In [1]: import numpy as np

In [2]: from numpy import linalg as LA

In [3]: np.set_printoptions(suppress=True, linewidth=120)

In [4]: X = np.load("mat.npy")

In [5]: print(X)
[[-2 -1  0  1  2  3]
 [ 4  5  6  7  8  9]
 [10 11 12 13 14 15]
 [16 17 18 19 20 21]
 [22 23 24 25 26 27]
 [28 29 30 31 32 33]]

In [6]: # rank 2

In [7]: print(round(float(np.trace(LA.pinv(X) @ X)), 2))
2.0

In [8]: print(LA.lstsq(X[:-1].T, X[-1])[2])
2

In [9]: print(np.unique(X.round(6), axis=0).shape)
(6, 6)

In [10]: print(np.abs(np.diag(LA.qr(X)[1])) > 1e-9)
[ True  True False False False False]

In [11]: print(np.round(X @ LA.pinv(X) @ X, 2) + 0)
[[-2. -1.  0.  1.  2.  3.]
 [ 4.  5.  6.  7.  8.  9.]
 [10. 11. 12. 13. 14. 15.]
 [16. 17. 18. 19. 20. 21.]
 [22. 23. 24. 25. 26. 27.]
 [28. 29. 30. 31. 32. 33.]]

In [12]: other = X[0, 0] * X[1:] - np.outer(X[1:, 0], X[0])

In [13]: print(other)
[[   0   -6  -12  -18  -24  -30]
 [   0  -12  -24  -36  -48  -60]
 [   0  -18  -36  -54  -72  -90]
 [   0  -24  -48  -72  -96 -120]
 [   0  -30  -60  -90 -120 -150]]

In [14]: print(np.flatnonzero(~other.round(6).any(axis=1)))
[]

In [15]: print(LA.matrix_rank(other), LA.matrix_rank(X))
1 2

In [16]: print(X[:, 0] / X[0, 0])
[  1.  -2.  -5.  -8. -11. -14.]

In [17]: print(np.argsort(-LA.norm(X, axis=0).round(6), kind="stable")[:3])
[5 4 3]

In [18]: print(LA.matrix_rank(X, rtol=0.1))
1

In [19]: E = np.load("a.npy")

In [20]: print(E)
[[-2  0  0  0  0 -5  3  0  0  0  0  5  3]
 [ 0  0  0  0  0  2  0  0  5  2  2  1  0]
 [ 1  0  0  0  0  0  0 -5  0 -5  0  1  0]
 [ 0  0  0  1  5  1  1  0  0  0  0  0  0]
 [ 0  0  0  0  0  0  0  0  0  0  0  0  0]
 [-4  0  0  0 -5  1  0  0  0  0  0  0  0]
 [ 1  0 -4  0  1  0  0  0  0 -3  0  0  0]]

In [21]: print(LA.lstsq(E[:-1].T, E[-1])[2])
5

In [22]: print(np.allclose(E[:-1].T @ LA.lstsq(E[:-1].T, E[-1])[0], E[-1]))
False
